% python3 -q
>>> import numpy as np
>>> from numpy import linalg as LA
>>> np.set_printoptions(precision=3, suppress=True, linewidth=140)
>>> def tidy(a):
...     return np.round(a, 3) + 0
... 
>>> data = np.load("out19.npy")
>>> tidy(data)
array([[-11.038, -13.215,   1.37 ,   0.542,  -6.17 ,   2.678,   7.491],
       [  9.462,   8.406,   1.855,   0.047,   8.147,  -4.109, -12.373],
       [  3.484,  11.408,  -7.933,  -1.439,  -5.131,   3.645,  12.374],
       [ 10.792,  15.834,  -4.359,  -1.041,   3.182,  -0.811,  -1.391],
       [ -3.761,   1.962,  -6.234,  -0.948,  -8.425,   4.923,  15.717],
       [  7.52 ,  15.105,  -7.257,  -1.438,  -1.764,   1.961,   7.321],
       [ -3.928, -11.881,   7.928,   1.451,   4.826,  -3.501, -11.954],
       [-11.   , -15.484,   3.765,   0.946,  -3.884,   1.232,   2.751],
       [ -7.101, -14.798,   7.408,   1.452,   2.19 ,  -2.184,  -8.004],
       [ -5.981, -13.875,   7.702,   1.47 ,   3.225,  -2.715,  -9.616],
       [ -1.418,  -9.036,   7.782,   1.355,   6.385,  -4.209, -13.981],
       [  8.423,  15.673,  -6.839,  -1.393,  -0.759,   1.424,   5.666],
       [ -8.08 , -15.474,   7.015,   1.413,   1.157,  -1.638,  -6.328],
       [ -9.611,  -8.757,  -1.657,  -0.009,  -8.061,   4.037,  12.121],
       [ 11.154,  14.162,  -2.221,  -0.69 ,   5.445,  -2.205,  -5.926],
       [  7.135,  14.824,  -7.396,  -1.451,  -2.156,   2.166,   7.95 ],
       [ -9.384,  -8.224,  -1.956,  -0.066,  -8.19 ,   4.144,  12.5  ],
       [  1.488,  -5.265,   7.119,   1.161,   7.724,  -4.733, -15.361],
       [ -7.138, -14.826,   7.395,   1.451,   2.153,  -2.165,  -7.946],
       [ -9.747, -16.163,   5.867,   1.266,  -1.053,  -0.423,  -2.536]])
>>> cen = data - data.mean(axis=0)
>>> left, s, Vt = LA.svd(cen, full_matrices=False)
>>> tidy(Vt[0] * np.sign(Vt[0, np.abs(Vt[0]).argmax()]))
array([ 0.405,  0.774, -0.35 , -0.071, -0.057,  0.082,  0.315])
>>> tidy(s)
array([70.927, 52.71 ,  0.   ,  0.   ,  0.   ,  0.   ,  0.   ])
